$ python -q
>>> import numpy as np
>>> from numpy import linalg as LA
>>> np.set_printoptions(precision=3, suppress=True, linewidth=200)
>>> r0 = np.array([0, 0, 0])
>>> rng = np.random.default_rng(53085)
>>> A = np.outer(rng.normal(size=20), r0) + 0.05 * rng.normal(size=(20, 3))
>>> A
array([[-0.04 ,  0.013, -0.022],
       [ 0.004, -0.033, -0.022],
       [-0.065, -0.057,  0.02 ],
       [-0.071,  0.031,  0.045],
       [-0.014,  0.034, -0.072],
       [-0.033,  0.048, -0.123],
       [-0.016, -0.04 , -0.032],
       [-0.061, -0.015,  0.091],
       [-0.019, -0.009,  0.096],
       [-0.037,  0.002,  0.044],
       [ 0.038,  0.031, -0.079],
       [ 0.024, -0.014, -0.087],
       [-0.04 ,  0.066, -0.023],
       [-0.005, -0.052, -0.101],
       [ 0.076, -0.015, -0.033],
       [ 0.128, -0.059,  0.091],
       [ 0.07 ,  0.055,  0.044],
       [-0.056,  0.017, -0.051],
       [ 0.002,  0.065, -0.001],
       [ 0.041,  0.009, -0.036]])
>>> cen = A - A.mean(axis=0)
>>> Uu, sigma, VT = LA.svd(cen, full_matrices=False)
>>> np.searchsorted(np.cumsum(sigma ** 2) / (sigma ** 2).sum(), 0.9) + 1
np.int64(3)
>>> sigma ** 2 / (sigma ** 2).sum()
array([0.502, 0.331, 0.167])
>>> labels = A[:, 2] > np.median(A[:, 2])
>>> r0 = A[labels].mean(axis=0) - A[~labels].mean(axis=0)
>>> labels.astype(int)
array([1, 1, 1, 1, 0, 0, 0, 1, 1, 1, 0, 0, 0, 0, 0, 1, 1, 0, 1, 0])
>>> r0
array([-0.01 , -0.009,  0.102])
>>> (((A - A.mean(axis=0)) @ r0 > 0) == labels).mean()
np.float64(0.9)
>>> ((A - A.mean(axis=0)) @ r0 > 0).astype(int)
array([0, 0, 1, 1, 0, 0, 0, 1, 1, 1, 0, 0, 0, 0, 0, 1, 1, 0, 1, 0])
>>> B = np.c_[A[:, :2] @ np.array([[1, 5], [0, 5]]), np.array([5, -1, -1, 0, 4, -5, -4, 5, 4, -2, -4, 4, 1, 4, -2, -1, -1, -5, -5, 1])]
>>> B
array([[-0.04 , -0.135,  5.   ],
       [ 0.004, -0.147, -1.   ],
       [-0.065, -0.612, -1.   ],
       [-0.071, -0.196,  0.   ],
       [-0.014,  0.1  ,  4.   ],
       [-0.033,  0.073, -5.   ],
       [-0.016, -0.28 , -4.   ],
       [-0.061, -0.377,  5.   ],
       [-0.019, -0.138,  4.   ],
       [-0.037, -0.175, -2.   ],
       [ 0.038,  0.346, -4.   ],
       [ 0.024,  0.048,  4.   ],
       [-0.04 ,  0.127,  1.   ],
       [-0.005, -0.283,  4.   ],
       [ 0.076,  0.306, -2.   ],
       [ 0.128,  0.345, -1.   ],
       [ 0.07 ,  0.628, -1.   ],
       [-0.056, -0.198, -5.   ],
       [ 0.002,  0.335, -5.   ],
       [ 0.041,  0.254,  1.   ]])
>>> np.round(LA.norm(B - A @ LA.lstsq(A, B)[0], axis=0), 3) + 0
array([ 0.   ,  0.   , 14.598])
>>> np.round(LA.lstsq(A, B[:, 0])[0], 3) + 0
array([1., 0., 0.])
>>> data = np.load("run7.npy")
>>> data
array([[0, 0, 1, 0],
       [0, 0, 0, 0],
       [0, 0, 0, 2],
       [0, 0, 0, 0]])
>>> np.sort(LA.eigvals(data))
array([0., 0., 0., 0.])
>>> data @ data
array([[0, 0, 0, 2],
       [0, 0, 0, 0],
       [0, 0, 0, 0],
       [0, 0, 0, 0]])
>>> np.prod(np.diag(data)), round(LA.det(data), 3)
(np.int64(0), np.float64(0.0))
>>> mat = np.load("x.npy")
>>> mat
array([[ 3., -1.,  0.,  0.,  0.,  0.,  0.],
       [-1., -2., -1.,  0.,  0.,  0.,  0.],
       [ 0., -1., -3., -1.,  0.,  0.,  0.],
       [ 0.,  0., -1., -2., -1.,  0.,  0.],
       [ 0.,  0.,  0., -1.,  3., -1.,  0.],
       [ 0.,  0.,  0.,  0., -1.,  0., -1.],
       [ 0.,  0.,  0.,  0.,  0., -1., -3.]])
>>> LA.cond(mat) > 100
np.False_
>>> LA.matrix_rank(mat, rtol=0.1)
np.int64(6)
>>> np.abs(LA.svd(mat)[2][-1])
array([0.008, 0.024, 0.058, 0.153, 0.255, 0.905, 0.297])
>>> arr = np.load("data.npy")
>>> arr
array([[ 3,  3,  3,  3,  3,  3,  3],
       [ 3,  6,  6,  6,  6,  6,  6],
       [ 3,  6,  9,  9,  9,  9,  9],
       [ 3,  6,  9, 12, 12, 12, 12],
       [ 3,  6,  9, 12, 15, 15, 15],
       [ 3,  6,  9, 12, 15, 18, 18],
       [ 3,  6,  9, 12, 15, 18, 21]])
>>> B = arr[0, 0] * arr[1:] - np.outer(arr[1:, 0], arr[0])
>>> B
array([[ 0,  9,  9,  9,  9,  9,  9],
       [ 0,  9, 18, 18, 18, 18, 18],
       [ 0,  9, 18, 27, 27, 27, 27],
       [ 0,  9, 18, 27, 36, 36, 36],
       [ 0,  9, 18, 27, 36, 45, 45],
       [ 0,  9, 18, 27, 36, 45, 54]])
>>> LA.matrix_rank(B), LA.matrix_rank(arr)
(np.int64(6), np.int64(7))
>>> arr[:, 0] / arr[0, 0]
array([1., 1., 1., 1., 1., 1., 1.])
>>> x0 = np.ones(7)
>>> for _ in range(4):
...     x0 = arr @ x0
...     x0 /= LA.norm(x0)
...     print(round(x0 @ arr @ x0, 3))
... 
68.554
68.641
68.642
68.642
>>> x0
array([0.107, 0.21 , 0.304, 0.384, 0.447, 0.491, 0.514])
>>> O, V = LA.qr(arr[:, :3])[0], LA.qr(arr[:, 3:])[0]
>>> sigma = LA.svd(O.T @ V, compute_uv=False)
>>> round(LA.norm(O @ O.T - V @ V.T, 2), 3)
np.float64(1.0)
>>> np.degrees(np.arccos(sigma.clip(0, 1)))
array([ 4.939, 71.494, 90.   ])
>>> sigma.round(3) + 0
array([0.996, 0.317, 0.   ])
>>> (sigma > 0.9).sum()
np.int64(1)
>>> B = arr / np.sqrt((arr ** 2).mean(axis=1, keepdims=True))
>>> LA.matrix_rank(arr - arr.mean(axis=1, keepdims=True))
np.int64(6)
>>> E = np.eye(7, dtype=int)[rng.permutation(7)]
>>> E
array([[0, 0, 0, 0, 1, 0, 0],
       [0, 1, 0, 0, 0, 0, 0],
       [0, 0, 0, 0, 0, 1, 0],
       [0, 0, 1, 0, 0, 0, 0],
       [0, 0, 0, 1, 0, 0, 0],
       [1, 0, 0, 0, 0, 0, 0],
       [0, 0, 0, 0, 0, 0, 1]])
>>> B = LA.invert(E)
Traceback (most recent call last):
  File "<python-input-50>", line 1, in <module>
    B = LA.invert(E)
        ^^^^^^^^^
AttributeError: module 'numpy.linalg' has no attribute 'invert'
>>> B = LA.inv(E)
>>> E @ B
array([[1., 0., 0., 0., 0., 0., 0.],
       [0., 1., 0., 0., 0., 0., 0.],
       [0., 0., 1., 0., 0., 0., 0.],
       [0., 0., 0., 1., 0., 0., 0.],
       [0., 0., 0., 0., 1., 0., 0.],
       [0., 0., 0., 0., 0., 1., 0.],
       [0., 0., 0., 0., 0., 0., 1.]])
>>> round(float(LA.cond(E)), 3)
1.0
>>> np.allclose(B, E.T)
True
>>> round(float(LA.slogdet(E)[0]), 3)
1.0
>>> B
array([[0., 0., 0., 0., 0., 1., 0.],
       [0., 1., 0., 0., 0., 0., 0.],
       [0., 0., 0., 1., 0., 0., 0.],
       [0., 0., 0., 0., 1., 0., 0.],
       [1., 0., 0., 0., 0., 0., 0.],
       [0., 0., 1., 0., 0., 0., 0.],
       [0., 0., 0., 0., 0., 0., 1.]])
>>> LA.pinv(E)
array([[0., 0., 0., 0., 0., 1., 0.],
       [0., 1., 0., 0., 0., 0., 0.],
       [0., 0., 0., 1., 0., 0., 0.],
       [0., 0., 0., 0., 1., 0., 0.],
       [1., 0., 0., 0., 0., 0., 0.],
       [0., 0., 1., 0., 0., 0., 0.],
       [0., 0., 0., 0., 0., 0., 1.]])
>>> E @ E.T
array([[1, 0, 0, 0, 0, 0, 0],
       [0, 1, 0, 0, 0, 0, 0],
       [0, 0, 1, 0, 0, 0, 0],
       [0, 0, 0, 1, 0, 0, 0],
       [0, 0, 0, 0, 1, 0, 0],
       [0, 0, 0, 0, 0, 1, 0],
       [0, 0, 0, 0, 0, 0, 1]])
>>> labels = rng.integers(0, 3, 3)
>>> M = np.array([[1, 5, 7], [9, 8, 6], [0, 8, 2]]) * (labels[:, None] == labels)
>>> M
array([[1, 0, 0],
       [0, 8, 0],
       [0, 0, 2]])
>>> round(float(LA.det(M)), 3)
16.0
>>> np.sort(LA.eigvals(M).real)
array([1., 2., 8.])
>>> vals, V = LA.eigh(arr)
>>> x0 = np.array([0, 2, 2, 3, -5, 4, -3])
>>> x0 @ arr @ x0
np.int64(138)
>>> round(float(x0 @ arr @ x0 / (x0 @ x0)), 3), round(float(vals[0]), 3), np.round(vals[-1], 3)
(2.06, 0.784, np.float64(68.642))
>>> vals, V = LA.eigh(M)
>>> np.abs(V[:, -1])
array([0., 1., 0.])
>>> vals.sum(), np.trace(M)
(np.float64(11.0), np.int64(11))
>>> LA.eigvalsh(M @ M)
array([ 1.,  4., 64.])
>>> np.abs(V[:, -1]).round(6).argmax()
np.int64(1)
>>> vals
array([1., 2., 8.])
>>> V.T @ M @ V
array([[1., 0., 0.],
       [0., 2., 0.],
       [0., 0., 8.]])
>>> V @ np.diag(vals) @ V.T
array([[1., 0., 0.],
       [0., 8., 0.],
       [0., 0., 2.]])
